% ipython --no-banner

In [1]: import numpy as np

In [2]: import numpy.linalg as la

In [3]: np.set_printoptions(suppress=True, linewidth=160)

In [4]: def rd(a):
   ...:     return np.round(a, 3) + 0
   ...: 

In [5]: other = np.array([[3, 3, 0], [-1, -3, -3], [-1, -1, 2]])

In [6]: E = other + other.T

In [7]: E
Out[7]: 
array([[ 6,  2, -1],
       [ 2, -6, -4],
       [-1, -4,  4]])

In [8]: np.all(la.eigvalsh(E) > 0)
Out[8]: np.False_

In [9]: [round(float(la.det(E[:i, :i])), 2) + 0 for i in range(1, 4)]
Out[9]: [6.0, -40.0, -234.0]

In [10]: ev, vecs = la.eigh(E)

In [11]: np.abs(vecs[:, -1]).round(6).argmax()
Out[11]: np.int64(0)

In [12]: rd(vecs.T @ vecs)
Out[12]: 
array([[1., 0., 0.],
       [0., 1., 0.],
       [0., 0., 1.]])

In [13]: rd(vecs.T @ E @ vecs)
Out[13]: 
array([[-7.584,  0.   ,  0.   ],
       [ 0.   ,  4.151,  0.   ],
       [ 0.   ,  0.   ,  7.433]])

In [14]: rd(ev.sum()), np.trace(E)
Out[14]: (np.float64(4.0), np.int64(4))

In [15]: O = E.astype(float).copy()

In [16]: for j in range(3):
    ...:     O[:, j] -= O[:, :j] @ (O[:, :j].T @ O[:, j])
    ...:     O[:, j] /= la.norm(O[:, j])
    ...: 

In [17]: rd(O.T @ O)
Out[17]: 
array([[1., 0., 0.],
       [0., 1., 0.],
       [0., 0., 1.]])

In [18]: rd(O.T @ E)
Out[18]: 
array([[ 6.403,  0.625, -2.811],
       [ 0.   ,  7.457,  1.04 ],
       [ 0.   ,  0.   ,  4.901]])

In [19]: vec = np.array([2, 2, 1])

In [20]: target = E @ vec

In [21]: target
Out[21]: array([ 15, -12,  -6])

In [22]: rd(la.solve(E, target))
Out[22]: array([2., 2., 1.])

In [23]: rd(la.solve(E, -2 * target))
Out[23]: array([-4., -4., -2.])

In [24]: O, vecs = la.qr(E[:, :1])[0], la.qr(E[:, 1:])[0]

In [25]: s = la.svd(O.T @ vecs, compute_uv=False)

In [26]: rd(s)
Out[26]: array([0.513])

In [27]: (s > 0.9).sum()
Out[27]: np.int64(0)

In [28]: feats = np.load("layer9.npy")

In [29]: rd(feats)
Out[29]: 
array([[0.694, 0.417, 0.139, 0.139],
       [0.417, 0.25 , 0.083, 0.083],
       [0.139, 0.083, 0.028, 0.028],
       [0.139, 0.083, 0.028, 0.028]])

In [30]: feats.shape
Out[30]: (4, 4)

In [31]: la.matrix_rank(feats)
Out[31]: np.int64(1)

In [32]: np.count_nonzero(feats)
Out[32]: np.int64(16)

In [33]: rd(np.diff(feats, axis=0))
Out[33]: 
array([[-0.278, -0.167, -0.056, -0.056],
       [-0.278, -0.167, -0.056, -0.056],
       [ 0.   ,  0.   ,  0.   ,  0.   ]])

In [34]: ev, vecs = la.eigh(feats)

In [35]: rd(vecs.T @ vecs)
Out[35]: 
array([[1., 0., 0., 0.],
       [0., 1., 0., 0.],
       [0., 0., 1., 0.],
       [0., 0., 0., 1.]])

In [36]: rd(la.eigvalsh(feats + -2 * np.eye(4)))
Out[36]: array([-2., -2., -2., -1.])

In [37]: rd(vecs.T @ feats @ vecs)
Out[37]: 
array([[0., 0., 0., 0.],
       [0., 0., 0., 0.],
       [0., 0., 0., 0.],
       [0., 0., 0., 1.]])

In [38]: rd(la.svd(feats, compute_uv=False))
Out[38]: array([1., 0., 0., 0.])

In [39]: rd(ev.sum()), np.trace(feats)
Out[39]: (np.float64(1.0), np.float64(1.0))

In [40]: U, s, Vh = la.svd(feats)

In [41]: np.argmax(s[:-1] / (s[1:] + 1e-6)) + 1
Out[41]: np.int64(1)

In [42]: other = U[:, :1] @ np.diag(s[:1]) @ Vh[:1]

In [43]: rd(np.abs(feats - other).max())
Out[43]: np.float64(0.0)

In [44]: rd(other)
Out[44]: 
array([[0.694, 0.417, 0.139, 0.139],
       [0.417, 0.25 , 0.083, 0.083],
       [0.139, 0.083, 0.028, 0.028],
       [0.139, 0.083, 0.028, 0.028]])

In [45]: rd(la.norm(feats - other, 2)), rd(s[1])
Out[45]: (np.float64(0.0), np.float64(0.0))

In [46]: f, r1 = feats[1], feats[0]

In [47]: rd(f @ r1)
Out[47]: np.float64(0.417)

In [48]: pr = (f @ r1) / (f @ f) * f

In [49]: rd(r1 - pr)
Out[49]: array([0., 0., 0., 0.])

In [50]: rd(la.norm(f + r1) ** 2 + la.norm(f - r1) ** 2)
Out[50]: np.float64(1.889)

In [51]: la.matrix_rank(np.outer(f, r1))
Out[51]: np.int64(1)

In [52]: rng = np.random.default_rng(719)

In [53]: th = np.sort(rng.uniform(-2, 2, 21))

In [54]: J = np.c_[th, th ** 2, th ** 3] @ np.array([[0, -1, 1, -1], [-4, -2, -2, 2], [-5, 0, 3, 5]])

In [55]: rd(J)
Out[55]: 
array([[ 19.159,  -5.201, -28.96 , -24.36 ],
       [  8.658,  -3.177, -17.096, -11.835],
       [ -0.363,  -0.113,  -1.933,   0.25 ],
       [ -0.321,   0.079,  -0.917,   0.4  ],
       [ -0.273,   0.106,  -0.714,   0.379],
       [ -0.228,   0.119,  -0.57 ,   0.347],
       [ -0.101,   0.115,  -0.264,   0.217],
       [ -0.057,   0.096,  -0.171,   0.153],
       [ -0.021,   0.064,  -0.088,   0.085],
       [ -0.22 ,  -0.296,   0.149,  -0.076],
       [ -0.467,  -0.463,   0.196,   0.004],
       [ -0.712,  -0.599,   0.235,   0.113],
       [ -3.109,  -1.509,   0.638,   1.6  ],
       [ -4.711,  -1.971,   0.966,   2.74 ],
       [ -8.049,  -2.789,   1.755,   5.259],
       [ -8.787,  -2.953,   1.945,   5.833],
       [-17.811,  -4.691,   4.531,  13.12 ],
       [-20.238,  -5.103,   5.29 ,  15.135],
       [-28.618,  -6.413,   8.049,  22.206],
       [-30.631,  -6.707,   8.737,  23.924],
       [-33.771,  -7.154,   9.829,  26.617]])

In [56]: U, s, Vh = la.svd(J, full_matrices=False)

In [57]: rd(s / s[0])
Out[57]: array([1.  , 0.3 , 0.03, 0.  ])

In [58]: np.allclose(U * s @ Vh, J)
Out[58]: True

In [59]: (s > 1e-8).sum()
Out[59]: np.int64(3)

In [60]: np.abs(U[:, 0]).round(6).argmax()
Out[60]: np.int64(20)

In [61]: arr = np.load("mat.npy")

In [62]: arr
Out[62]: 
array([[ 0.4, -1.9, -2.2, -0.3,  0.7, -0.3],
       [-0.4,  1.9,  2.2,  0.3, -0.7,  0.3],
       [ 0. ,  0. ,  0. ,  0. ,  0. ,  0. ]])

In [63]: U, s, Vh = la.svd(arr)

In [64]: vecs = Vh[:(s > 1e-8).sum()]

In [65]: vec = arr[2] + -1 * arr[1] + rng.integers(2) * np.eye(6)[0]

In [66]: vec
Out[66]: array([ 1.4, -1.9, -2.2, -0.3,  0.7, -0.3])

In [67]: la.matrix_rank(np.vstack([arr, vec]))
Out[67]: np.int64(2)

In [68]: rd(la.norm(J, 2) / la.norm(J))
Out[68]: np.float64(0.957)

In [69]: [round(float(x), 3) for x in la.svd(J, compute_uv=False)[:3]]
Out[69]: [90.311, 27.127, 2.735]

In [70]: np.argsort(-la.norm(J, axis=0).round(6), kind="stable")[:3]
Out[70]: array([0, 3, 2])

In [71]: K = np.load("x.npy")

In [72]: K
Out[72]: 
array([[1., 0.],
       [0., 1.]])

In [73]: gram = K.T @ K

In [74]: np.diag(gram)
Out[74]: array([1., 1.])

In [75]: la.matrix_rank(gram)
Out[75]: np.int64(2)

In [76]: np.trace(gram), (K ** 2).sum()
Out[76]: (np.float64(2.0), np.float64(2.0))

In [77]: O, Rm = la.qr(K)

In [78]: O.shape, Rm.shape
Out[78]: ((2, 2), (2, 2))

In [79]: O @ Rm
Out[79]: 
array([[1., 0.],
       [0., 1.]])

In [80]: O
Out[80]: 
array([[ 1.,  0.],
       [-0.,  1.]])

In [81]: np.abs(np.diag(Rm))
Out[81]: array([1., 1.])

In [82]: O.T @ O
Out[82]: 
array([[1., 0.],
       [0., 1.]])

In [83]: f = np.array([1, 2])

In [84]: other = K + np.outer(f, np.eye(2)[0])

In [85]: la.matrix_rank(la.inv(other) - la.inv(K), tol=1e-8)
Out[85]: np.int64(1)

In [86]: vec = np.array([1, 0])

In [87]: [p for p in range(1, 25) if np.allclose(la.matrix_power(K, p), np.eye(2))]
Out[87]: 
[1,
 2,
 3,
 4,
 5,
 6,
 7,
 8,
 9,
 10,
 11,
 12,
 13,
 14,
 15,
 16,
 17,
 18,
 19,
 20,
 21,
 22,
 23,
 24]

In [88]: rd(la.inv(K))
Out[88]: 
array([[1., 0.],
       [0., 1.]])

In [89]: rd(la.det(K))
Out[89]: np.float64(1.0)

In [90]: vec = np.array([2, 3])

In [91]: K @ K @ vec
Out[91]: array([2., 3.])

In [92]: np.trace(K)
Out[92]: np.float64(2.0)

In [93]: K @ vec
Out[93]: array([2., 3.])

In [94]: rd(la.eigvalsh(2 * K - np.eye(2)))
Out[94]: array([1., 1.])
